$ python3 -q
>>> import numpy as np
>>> np.set_printoptions(suppress=True, linewidth=100)
>>> def rd(a):
...     return np.round(a, 3) + 0
... 
>>> A = np.load("test9.npy")
>>> rd(A)
array([[-0.443,  0.85 ,  0.182, -0.219],
       [-0.443, -0.47 ,  0.663, -0.378],
       [-0.776, -0.224, -0.53 ,  0.259],
       [-0.074,  0.076,  0.496,  0.862]])
>>> r0 = np.array([3, 2, 1, 5])
>>> other = A + np.outer(r0, np.eye(4)[0])
>>> rd(other)
array([[ 2.557,  0.85 ,  0.182, -0.219],
       [ 1.557, -0.47 ,  0.663, -0.378],
       [ 0.224, -0.224, -0.53 ,  0.259],
       [ 4.926,  0.076,  0.496,  0.862]])
>>> np.linalg.matrix_rank(np.linalg.inv(other) - np.linalg.inv(A), tol=1e-8)
np.int64(1)
>>> rd(np.linalg.det(other) / np.linalg.det(A)), rd(1 + np.linalg.solve(A, r0)[0])
(np.float64(-2.361), np.float64(-2.361))
>>> np.linalg.matrix_rank(other - A)
np.int64(1)
>>> other = np.linalg.inv(A)
>>> rd(np.linalg.cond(A))
np.float64(1.0)
>>> rd(A @ other)
array([[1., 0., 0., 0.],
       [0., 1., 0., 0.],
       [0., 0., 1., 0.],
       [0., 0., 0., 1.]])
>>> rd(np.linalg.slogdet(A)[0])
np.float64(-1.0)
>>> rd(np.linalg.inv(other))
array([[-0.443,  0.85 ,  0.182, -0.219],
       [-0.443, -0.47 ,  0.663, -0.378],
       [-0.776, -0.224, -0.53 ,  0.259],
       [-0.074,  0.076,  0.496,  0.862]])
>>> rd(np.linalg.det(A) * np.linalg.det(other))
np.float64(1.0)
>>> rd(np.linalg.det(A) * other)
array([[ 0.443,  0.443,  0.776,  0.074],
       [-0.85 ,  0.47 ,  0.224, -0.076],
       [-0.182, -0.663,  0.53 , -0.496],
       [ 0.219,  0.378, -0.259, -0.862]])
>>> other = A / np.sqrt((A ** 2).mean(axis=1, keepdims=True))
>>> rd(other[0])
array([-0.886,  1.7  ,  0.365, -0.437])
>>> np.linalg.matrix_rank(A - A.mean(axis=1, keepdims=True))
np.int64(3)
>>> J = np.load("case3.npy")
>>> J
array([[ 5,  5,  3,  2,  5,  8,  2,  2,  6],
       [ 6,  9, 11,  7,  8,  7,  3,  5,  7],
       [ 8,  8, 10,  8,  8,  8,  8,  9,  8],
       [ 0,  0,  0,  0,  0,  0,  0,  0,  0],
       [ 2,  4, 11,  8,  7,  9,  2,  1,  9],
       [15, 12, 14,  7, 13, 11, 12, 14, 15],
       [ 2,  2, 13, 10,  8, 10, 11,  7, 11],
       [ 4,  7, 13,  6,  6, 10,  5,  3, 11],
       [ 2,  0,  8,  7,  7,  7,  6,  4,  8],
       [ 0,  0,  0,  0,  0,  0,  0,  0,  0],
       [ 0,  0,  0,  0,  0,  0,  0,  0,  0],
       [ 5, 11, 13,  8,  7,  8,  6,  7,  8],
       [ 7,  6, 10,  4,  5, 10, 12,  8, 10],
       [ 4,  3, 10,  5,  6,  8,  9,  6, 10],
       [ 2,  4,  6,  3,  4,  6,  2,  1,  5],
       [ 5,  1,  0,  1,  5,  6,  6,  5,  5],
       [ 9, 12, 12,  7, 11,  8,  5,  9, 11],
       [ 9,  8, 15, 11, 13, 14,  4,  5, 16],
       [ 4,  3, 12,  9,  8,  6,  2,  3, 10],
       [16, 16, 22, 13, 18, 18, 12, 14, 22],
       [ 8,  8, 10,  8,  8,  8,  8,  9,  8],
       [ 0,  2,  5,  3,  1,  3,  5,  3,  3],
       [ 0,  0,  0,  0,  0,  0,  0,  0,  0],
       [ 0,  0,  5,  5,  3,  3,  0,  0,  4],
       [ 1,  4,  8,  6,  5,  7,  0,  0,  7],
       [ 5,  9,  8,  5,  6,  5,  1,  4,  5]])
>>> # row 9 repeats row 3
>>> D = np.linalg.norm(J[:, None] - J[None], axis=-1)
>>> np.unravel_index(D.round(6).argmax(), D.shape)
(np.int64(3), np.int64(19))
>>> np.linalg.matrix_rank(D ** 2)
np.int64(11)
>>> np.flatnonzero(D[10] < D.mean() / 2)
array([ 3,  9, 10, 22])
>>> D[10].round(6).argsort(kind="stable")[:4]
array([ 3,  9, 10, 22])
>>> rd(np.linalg.norm(J, 2) / np.linalg.norm(J))
np.float64(0.968)
>>> np.linalg.cond(J) > 100
np.True_
>>> rd(np.abs(np.linalg.svd(J)[2][-1]))
array([0.069, 0.28 , 0.249, 0.232, 0.166, 0.371, 0.47 , 0.623, 0.165])
>>> np.argsort(-np.linalg.norm(J, axis=0).round(6), kind="stable")[:3]
array([2, 8, 5])
>>> r0 = np.array([2, -3])
>>> np.convolve(J[4], r0)
array([  4,   2,  10, -17, -10,  -3, -23,  -4,  15, -27])
>>> np.cross(J[4, :3], J[15, :3])
array([-11,  55, -18])
>>> np.correlate(J[4], J[15], "full")
array([ 10,  30,  87, 131, 175, 216, 204, 164, 173, 146, 142, 108,  90,  56,  11,  14,  45])
>>> feats = np.load("dump.npy")
>>> feats
array([[-0.9, -1.3,  0.4,  0.4, -0.7,  0.1, -1.1,  1.4],
       [ 0.1, -1. ,  1.6, -1.1, -1. ,  1.5, -1.7, -0.2],
       [-1.9,  0.5, -0.8, -0.5, -0.4, -1.2, -1.1, -0.2],
       [ 0.8,  2.8, -0.1,  0.6,  1.4, -0.1,  1.3,  0.4],
       [ 1.2, -0.3, -0.4,  0.1,  2. ,  0.6,  1. ,  0.3],
       [ 0.4,  0.2,  0.8,  2.3, -1.1,  0.2, -0.4, -1.1],
       [ 0.7, -0.2, -0.7,  0.5,  0.6, -1.1, -1. ,  0.2],
       [-1.7,  0.3,  1. , -0.1,  0.1, -1.6,  1.7,  0.1],
       [-0.6, -0.4, -1.1, -1.9,  0. , -0.1,  0.5,  0. ],
       [ 0.2,  0.3, -0.7,  1.4,  0.3,  1.8, -0.4, -0.6],
       [-1.3,  0.6,  0.6,  0.7, -2.5,  0.3, -0.7,  0.1],
       [-0.7, -0.4, -0.1,  1. ,  0. ,  0.1, -0.2, -0.6],
       [ 1. ,  1.8,  1. ,  0.2, -0.8,  0.2, -1.8, -0.3],
       [-0.1,  1.1,  0.8, -0.3, -0.2,  0.4, -0.4, -0.2],
       [-1.2,  0.7, -0.5, -0.4,  1.1,  0.2,  0.7,  0.4],
       [ 0.9, -0.6,  1.7,  0.6, -0.7, -0.5, -0.5,  0.2],
       [ 0.9, -0.1, -1.2,  0.1,  0.3,  0.2, -0.1,  0.2],
       [ 1. ,  1.6,  0.1,  0.8,  0.1, -0.7,  0.4,  1.2],
       [-0.9,  0.1, -0.7, -1.4,  0.8, -0.3, -0.1,  0.6],
       [ 0.6, -0.6, -0.4,  0.1,  0.6,  0.1,  0.9, -0.5],
       [ 0.3,  0.9,  0.2,  0. , -1.4,  0.2, -0.7,  0.5],
       [-0.4,  0.6,  0. , -0.8, -0.2, -0.3, -0.5,  0.9],
       [-0.8, -0.5, -1.2,  0.1, -0.3, -0.1, -1. ,  1.1],
       [ 1. , -0.8,  0.9, -0.7,  2.5, -0.2,  0.1,  0.2],
       [-0.9, -0.7, -1.8, -1. ,  0.2,  1.2,  1.2,  0.5],
       [-0.7,  0.3, -1.2,  0. , -0.2, -1.2, -0.4,  0.7],
       [ 0.6,  0.8, -1.3,  0.5,  0.4, -0.7,  1.1,  0.7],
       [ 9. , -5. ,  2. , -7. , -3. ,  2. ,  0. ,  0. ],
       [ 1.9,  0.2, -0.1,  1. , -0.4, -1.7,  1. ,  0.6],
       [ 0.8, -0.3,  0.2,  0.1, -0.3, -0.1, -0.6, -0.3],
       [ 0.6,  0.4,  0.1, -1.8,  1.5,  2.2,  0.2, -0.7],
       [ 0. , -0.5, -0.1,  0.2, -1.1, -0.4, -0.3, -0.5]])
>>> # row 27 dominates
>>> def softmax(z):
...     e = np.exp(z - z.max(axis=-1, keepdims=True))
...     return e / e.sum(axis=-1, keepdims=True)
... 
>>> rd(softmax(J[3] + 4))
array([0.111, 0.111, 0.111, 0.111, 0.111, 0.111, 0.111, 0.111, 0.111])
>>> rd(softmax(10 * J[3]))
array([0.111, 0.111, 0.111, 0.111, 0.111, 0.111, 0.111, 0.111, 0.111])
>>> rd(softmax(J[3]))
array([0.111, 0.111, 0.111, 0.111, 0.111, 0.111, 0.111, 0.111, 0.111])
>>> rd(softmax(J).sum(axis=1))
array([1., 1., 1., 1., 1., 1., 1., 1., 1., 1., 1., 1., 1., 1., 1., 1., 1., 1., 1., 1., 1., 1., 1.,
       1., 1., 1.])
>>> att = J @ J.T / np.sqrt(9)
>>> rd(softmax(att)[3] @ J)
array([4.577, 5.154, 8.423, 5.5  , 6.231, 6.923, 4.654, 4.577, 7.654])
>>> softmax(att).round(6).argmax(axis=1)
array([19, 19, 19,  0, 19, 19, 19, 19, 19,  0,  0, 19, 19, 19, 19, 19, 19, 19, 19, 19, 19, 19,  0,
       19, 19, 19])
>>> cen = feats - feats.mean(axis=0)
>>> Uu, sigma, Vh = np.linalg.svd(cen, full_matrices=False)
>>> (np.sign(Uu[:, 0]) == np.sign(Uu[0, 0])).astype(int)
array([1, 0, 1, 1, 0, 1, 1, 1, 0, 1, 1, 1, 1, 1, 1, 0, 0, 1, 1, 0, 1, 1, 1, 0, 1, 1, 1, 0, 0, 0, 0,
       1])
>>> rd(sigma)
array([13.705,  7.085,  6.189,  5.099,  4.291,  3.952,  3.552,  2.621])
>>> rd(np.abs(Vh[-1]))
array([0.05 , 0.076, 0.225, 0.172, 0.034, 0.376, 0.153, 0.863])
>>> z = feats[:, 6] > np.median(feats[:, 6])
>>> r0 = feats[z].mean(axis=0) - feats[~z].mean(axis=0)
>>> rd((((feats - feats.mean(axis=0)) @ r0 > 0) == z).mean())
np.float64(0.969)
>>> np.argsort(-np.abs(r0).round(6), kind="stable")
array([6, 4, 3, 0, 2, 1, 7, 5])
>>> C = feats[[12, 21]].astype(float)
>>> for _ in range(3):
...     z = np.linalg.norm(feats[:, None] - C, axis=-1).argmin(axis=1)
...     C = np.array([feats[z == j].mean(axis=0) for j in range(2)])
... 
>>> z
array([1, 1, 1, 1, 1, 1, 1, 1, 1, 1, 1, 1, 1, 1, 1, 1, 1, 1, 1, 1, 1, 1, 1, 1, 1, 1, 1, 0, 1, 1, 1,
       1])
>>> np.abs(C[1] - C[0]).argmax()
np.int64(0)
>>> rd(C[1] - C[0])
array([-8.971,  5.177, -2.097,  7.023,  3.019, -2.032, -0.094,  0.165])
>>> np.bincount(z)
array([ 1, 31])
>>> W0 = np.array([[11, 11, 8, 10, 8],
...     [10, 10, 7, 9, 7],
...     [3, 3, 0, 2, 0],
...     [11, 11, 8, 10, 8],
...     [4, 4, 1, 3, 1]])
>>> Uu, sigma, Vh = np.linalg.svd(W0)
>>> rd(sigma)
array([37.061,  3.243,  0.   ,  0.   ,  0.   ])
>>> other = Uu[:, :2] @ np.diag(sigma[:2]) @ Vh[:2]
>>> rd(np.abs(W0 - other).max())
np.float64(0.0)
>>> np.linalg.matrix_rank(other)
np.int64(2)
>>> rd(np.abs(np.linalg.eigvals(W0)).max())
np.float64(35.209)
>>> (W0 + W0.T) / 2
array([[11. , 10.5,  5.5, 10.5,  6. ],
       [10.5, 10. ,  5. , 10. ,  5.5],
       [ 5.5,  5. ,  0. ,  5. ,  0.5],
       [10.5, 10. ,  5. , 10. ,  5.5],
       [ 6. ,  5.5,  0.5,  5.5,  1. ]])
>>> W0 @ W0
array([[397, 397, 253, 349, 253],
       [358, 358, 229, 315, 229],
       [ 85,  85,  61,  77,  61],
       [397, 397, 253, 349, 253],
       [124, 124,  85, 111,  85]])
>>> np.allclose(W0, W0.T)
False
>>> rd(np.sort(np.abs(np.linalg.eigvals(W0))))
array([ 0.   ,  0.   ,  0.   ,  3.209, 35.209])
>>> hat = np.triu(np.array([[5, -9, 0, -4, 4],
...     [5, -5, 7, -2, 8],
...     [0, -9, 0, -5, 4],
...     [-6, 0, -6, -2, -2],
...     [6, -8, 9, 7, 9]]), 1) + np.eye(5)
>>> other = hat @ W0 @ np.linalg.inv(hat)
>>> hat @ W0 - W0 @ hat
array([[-118.,  -19., -168.,   -3., -235.],
       [  31.,  121.,  -78.,  113., -138.],
       [ -39.,  -12.,  -57.,  -20.,  -68.],
       [  -8.,   91.,  -79.,  100., -146.],
       [   0.,   36.,  -28.,   29.,  -46.]])
>>> np.linalg.matrix_rank(other)
np.int64(2)
>>> rd(np.linalg.det(other))
np.float64(0.0)
>>> np.argsort(-np.linalg.norm(W0, axis=0).round(6), kind="stable")[:3]
array([0, 1, 3])
>>> np.linalg.cond(W0) > 100
np.True_
>>> rd(np.linalg.norm(W0, 2) / np.linalg.norm(W0))
np.float64(0.996)
>>> [round(float(x), 3) for x in np.linalg.svd(W0, compute_uv=False)[:3]]
[37.061, 3.243, 0.0]
>>> x = np.array([3, 2, 0, 3, 2])
>>> W0 @ np.eye(5)[2]
array([8., 7., 0., 8., 1.])
>>> (W0 * x).sum(axis=1)
array([101,  91,  21, 101,  31])
>>> W0 @ x
array([101,  91,  21, 101,  31])
>>> np.einsum("ij,j->i", W0, x)
array([101,  91,  21, 101,  31])
>>> W0 @ (2 * x)
array([202, 182,  42, 202,  62])
>>> W0 * x
array([[33, 22,  0, 30, 16],
       [30, 20,  0, 27, 14],
       [ 9,  6,  0,  6,  0],
       [33, 22,  0, 30, 16],
       [12,  8,  0,  9,  2]])
>>> E = np.array([[-1, 1, 1],
...     [-2, 1, -2],
...     [0, 2, -1],
...     [0, -2, -2],
...     [1, 1, 2],
...     [0, -2, -2],
...     [-1, -2, 1],
...     [1, 2, 0],
...     [0, 0, 1],
...     [0, 2, 2],
...     [-2, 2, -1]])
>>> E[7] = E[3]
>>> E
array([[-1,  1,  1],
       [-2,  1, -2],
       [ 0,  2, -1],
       [ 0, -2, -2],
       [ 1,  1,  2],
       [ 0, -2, -2],
       [-1, -2,  1],
       [ 0, -2, -2],
       [ 0,  0,  1],
       [ 0,  2,  2],
       [-2,  2, -1]])
>>> # rows 3 and 5 are equal
>>> cen = E - E.mean(axis=1)
Traceback (most recent call last):
  File "<python-input-94>", line 1, in <module>
    cen = E - E.mean(axis=1)
          ~~^~~~~~~~~~~~~~~~
ValueError: operands could not be broadcast together with shapes (11,3) (11,) 
>>> cen = E - E.mean(axis=0)
>>> Uu, sigma, Vh = np.linalg.svd(cen, full_matrices=False)
>>> rd(cen.mean(axis=0))
array([0., 0., 0.])
>>> rd(Vh[0] * np.sign(Vh[0, np.abs(Vh[0]).argmax()]))
array([0.014, 0.746, 0.666])
>>> rd(sigma ** 2 / (sigma ** 2).sum())
array([0.603, 0.309, 0.088])
>>> np.abs(Vh[0]).argmax()
np.int64(1)
